$ python -q
>>> import numpy as np
>>> import numpy.linalg as la
>>> np.set_printoptions(precision=1, suppress=True, linewidth=140, sign=" ")
>>> mat = np.loadtxt("block2.csv", delimiter=",")
>>> mat
array([[ 2.,  0., -3.],
       [-3.,  0., -3.],
       [11.,  0.,  6.]])
>>> rng = np.random.default_rng(71521)
>>> B = mat + rng.integers(-2, 3, (3, 2)) @ rng.integers(-2, 3, (2, 3))
>>> B
array([[ 0.,  1., -2.],
       [-1.,  0., -5.],
       [ 9.,  1.,  7.]])
>>> la.matrix_rank(B - mat, tol=1e-8)
np.int64(2)
>>> np.round(la.svd(B - mat, compute_uv=False), 1) + 0
array([ 4.3,  1.1,  0. ])
>>> np.abs(B - mat).sum(axis=1)
array([ 4.,  4.,  4.])
>>> la.lstsq(mat[:-1].T, mat[-1])[2]
np.int32(2)
>>> print(mat @ la.pinv(mat) @ mat)
[[ 2.  0. -3.]
 [-3.  0. -3.]
 [11.  0.  6.]]
>>> round(float(np.trace(la.pinv(mat) @ mat)), 1)
2.0
>>> print(np.allclose(mat[:-1].T @ la.lstsq(mat[:-1].T, mat[-1])[0], mat[-1]))
True
>>> try:
...     la.inv(mat)
... except la.LinAlgError as e:
...     print(repr(e))
... 
LinAlgError('Singular matrix')
>>> idx = rng.permutation(3)
>>> idx
array([ 0,  1,  2])
>>> B = mat[idx][:, idx]
>>> print(B)
[[ 2.  0. -3.]
 [-3.  0. -3.]
 [11.  0.  6.]]
>>> np.trace(B)
np.float64(8.0)
>>> np.diag(B)
array([ 2.,  0.,  6.])
>>> np.allclose(B, mat)
True
>>> feats = np.load("layer4.npy")
>>> print(feats)
[[-0.1 -1.1  1.9]
 [ 0.1  1.9 -3.8]
 [ 0.1  1.2 -2.3]
 [-0.2  0.7 -1.6]
 [ 0.   0.7 -1.4]
 [ 0.  -1.2  2.4]
 [-0.1  1.5 -2.8]
 [ 0.  -0.4  0.5]
 [ 0.2 -1.   1.5]
 [ 0.1  1.4 -3.1]
 [ 0.1  0.8 -1.5]
 [ 0.   0.7 -1.5]
 [ 0.  -0.9  2. ]
 [ 0.1 -0.1  0.6]
 [ 0.1 -0.8  2.2]
 [ 0.   0.2 -0.3]
 [ 0.   0.6 -1.5]
 [ 0.   1.9 -4.3]]
>>> gram = np.cov(feats, rowvar=False)
>>> np.argwhere(np.triu(np.abs(np.corrcoef(feats.T)) > 0.8, 1))
array([[ 1,  2]])
>>> np.round(np.corrcoef(feats.T), 1) + 0
array([[ 1. ,  0. ,  0.1],
       [ 0. ,  1. , -1. ],
       [ 0.1, -1. ,  1. ]])
>>> gram.shape
(3, 3)
>>> feats.std(axis=0)
array([ 0.1,  1. ,  2.1])
>>> np.argsort(-feats.std(axis=0).round(6), kind="stable")
array([ 2,  1,  0])
>>> print(np.round(la.eigvalsh(gram)[::-1], 1) + 0)
[ 5.7  0.   0. ]
>>> np.round(np.polyfit(feats[:, 2], feats[:, 1], 1), 1) + 0
array([-0.5,  0. ])
>>> np.round(np.corrcoef(feats[:, 2], feats[:, 1])[0, 1], 1)
np.float64(-1.0)
>>> np.argsort(-la.norm(feats, axis=0).round(6), kind="stable")[:3]
array([ 2,  1,  0])
>>> la.cond(feats) > 100
np.False_
>>> [round(float(x), 1) for x in la.svd(feats, compute_uv=False)[:3]]
[10.4, 0.5, 0.4]
>>> left, sigma, VT = la.svd(mat)
>>> V = VT[:(sigma > 1e-8).sum()]
>>> vec = mat[2] + 2 * mat[1] + rng.integers(2) * np.eye(3)[2]
>>> vec
array([ 5.,  0.,  0.])
>>> print(np.diag(V.T @ V))
[ 1.  0.  1.]
>>> np.allclose(V.T @ V @ vec, vec)
True
>>> la.matrix_rank(np.vstack([mat, vec]))
np.int64(2)
>>> np.round(la.norm(vec - V.T @ V @ vec), 1)
np.float64(0.0)
>>> print(np.round(V.T @ V, 1) + 0)
[[ 1.  0.  0.]
 [ 0.  0.  0.]
 [ 0.  0.  1.]]
>>> left, sigma, VT = la.svd(feats)
>>> sigma
array([ 10.4,   0.5,   0.4])
>>> B = left[:, :1] @ np.diag(sigma[:1]) @ VT[:1]
>>> B.round(1) + 0
array([[ 0. , -0.9,  2. ],
       [ 0. ,  1.8, -3.8],
       [ 0. ,  1.1, -2.3],
       [ 0. ,  0.8, -1.6],
       [ 0. ,  0.7, -1.4],
       [ 0. , -1.2,  2.4],
       [ 0. ,  1.4, -2.9],
       [ 0. , -0.3,  0.6],
       [ 0. , -0.8,  1.6],
       [ 0. ,  1.5, -3.1],
       [ 0. ,  0.7, -1.5],
       [ 0. ,  0.7, -1.5],
       [ 0. , -1. ,  2. ],
       [ 0. , -0.3,  0.5],
       [ 0. , -1. ,  2.1],
       [ 0. ,  0.2, -0.3],
       [ 0. ,  0.7, -1.5],
       [ 0. ,  2. , -4.2]])
>>> la.matrix_rank(B)
np.int64(1)
>>> round(np.abs(feats - B).max(), 1)
np.float64(0.2)
>>> round(float(la.norm(feats - B) / la.norm(feats)), 1)
0.1
>>> Q, Rm = la.qr(feats)
>>> Q.round(1) + 0
array([[-0.2,  0.2,  0.3],
       [ 0.2, -0.4, -0.1],
       [ 0.2, -0.3, -0.1],
       [-0.5, -0.2,  0.1],
       [ 0. , -0.2,  0. ],
       [ 0. ,  0.3,  0. ],
       [-0.2, -0.3, -0.2],
       [ 0. ,  0.1,  0.3],
       [ 0.5,  0.2,  0.5],
       [ 0.2, -0.3,  0.2],
       [ 0.2, -0.2, -0.1],
       [ 0. , -0.2,  0.1],
       [ 0. ,  0.2, -0.1],
       [ 0.2,  0. , -0.3],
       [ 0.2,  0.2, -0.4],
       [ 0. ,  0. , -0.1],
       [ 0. , -0.1,  0.2],
       [ 0. , -0.4,  0.3]])
>>> Rm
array([[ 0.4,  0.1, -0.2],
       [ 0. , -4.5,  9.3],
       [ 0. ,  0. , -1.2]])
>>> Q.shape, Rm.shape
((18, 3), (3, 3))
>>> Q @ Rm
array([[-0.1, -1.1,  1.9],
       [ 0.1,  1.9, -3.8],
       [ 0.1,  1.2, -2.3],
       [-0.2,  0.7, -1.6],
       [ 0. ,  0.7, -1.4],
       [ 0. , -1.2,  2.4],
       [-0.1,  1.5, -2.8],
       [ 0. , -0.4,  0.5],
       [ 0.2, -1. ,  1.5],
       [ 0.1,  1.4, -3.1],
       [ 0.1,  0.8, -1.5],
       [ 0. ,  0.7, -1.5],
       [ 0. , -0.9,  2. ],
       [ 0.1, -0.1,  0.6],
       [ 0.1, -0.8,  2.2],
       [ 0. ,  0.2, -0.3],
       [ 0. ,  0.6, -1.5],
       [ 0. ,  1.9, -4.3]])
>>> np.round(abs(Rm[0, 0]), 1), round(float(la.norm(feats[:, 0])), 1)
(np.float64(0.4), 0.4)
>>> np.round(Q.T @ Q, 1) + 0
array([[ 1.,  0.,  0.],
       [ 0.,  1.,  0.],
       [ 0.,  0.,  1.]])
>>> arr = np.load("run16.npy")
>>> arr
array([[ 0, -2,  0, -2,  0, -2],
       [ 2, -1,  2, -1,  2, -1],
       [-4,  4, -4,  4, -4,  4],
       [ 0, -2,  0, -2,  0, -2],
       [ 2, -1,  2, -1,  2, -1],
       [-4,  4, -4,  4, -4,  4]])
>>> B = arr / np.sqrt((arr ** 2).mean(axis=1, keepdims=True))
>>> la.matrix_rank(B) == la.matrix_rank(arr)
np.True_
>>> print(arr - arr.mean(axis=1, keepdims=True))
[[ 1.  -1.   1.  -1.   1.  -1. ]
 [ 1.5 -1.5  1.5 -1.5  1.5 -1.5]
 [-4.   4.  -4.   4.  -4.   4. ]
 [ 1.  -1.   1.  -1.   1.  -1. ]
 [ 1.5 -1.5  1.5 -1.5  1.5 -1.5]
 [-4.   4.  -4.   4.  -4.   4. ]]
>>> la.norm(B, axis=1)
array([ 2.4,  2.4,  2.4,  2.4,  2.4,  2.4])
>>> left, sigma, VT = la.svd(arr)
>>> V = VT[:(sigma > 1e-8).sum()]
>>> vec = arr[3] + 4 * arr[1] + rng.integers(2) * np.eye(6)[5]
>>> vec
array([ 8., -6.,  8., -6.,  8., -6.])
>>> np.diag(V.T @ V)
array([ 0.3,  0.3,  0.3,  0.3,  0.3,  0.3])
>>> gram = arr.T @ arr
>>> np.diag(gram)
array([ 40,  42,  40,  42,  40,  42])
>>> np.allclose(gram, gram.T)
True
>>> gram
array([[ 40, -36,  40, -36,  40, -36],
       [-36,  42, -36,  42, -36,  42],
       [ 40, -36,  40, -36,  40, -36],
       [-36,  42, -36,  42, -36,  42],
       [ 40, -36,  40, -36,  40, -36],
       [-36,  42, -36,  42, -36,  42]])
>>> print(np.trace(gram), (arr ** 2).sum())
246 246
>>> print(np.round(la.eigvalsh(gram)[::-1], 1) + 0)
[ 231.   15.    0.    0.    0.    0.]
>>> (arr @ arr.T).shape
(6, 6)
>>> la.matrix_rank(gram)
np.int64(2)
>>> B = np.array([[2, 3, 5], [1, 3, 3], [0, 0, 5], [3, 2, 5], [2, 2, 1], [0, 3, 1]])
>>> la.matrix_rank(np.vstack([arr, B.T]))
np.int64(5)
>>> print(np.einsum("ik,kj->ij", arr, B))
[[ -8 -16 -18]
 [  4   2  13]
 [  0  12  -8]
 [ -8 -16 -18]
 [  4   2  13]
 [  0  12  -8]]
>>> arr @ B
array([[ -8, -16, -18],
       [  4,   2,  13],
       [  0,  12,  -8],
       [ -8, -16, -18],
       [  4,   2,  13],
       [  0,  12,  -8]])
>>> np.vstack([arr, B.T]).shape
(9, 6)
>>> la.matrix_rank(arr @ B)
np.int64(2)
>>> np.einsum("ij,ij->i", arr, arr)
array([ 12,  15,  96,  12,  15,  96])
>>> np.einsum("ij->j", arr)
array([-4,  2, -4,  2, -4,  2])
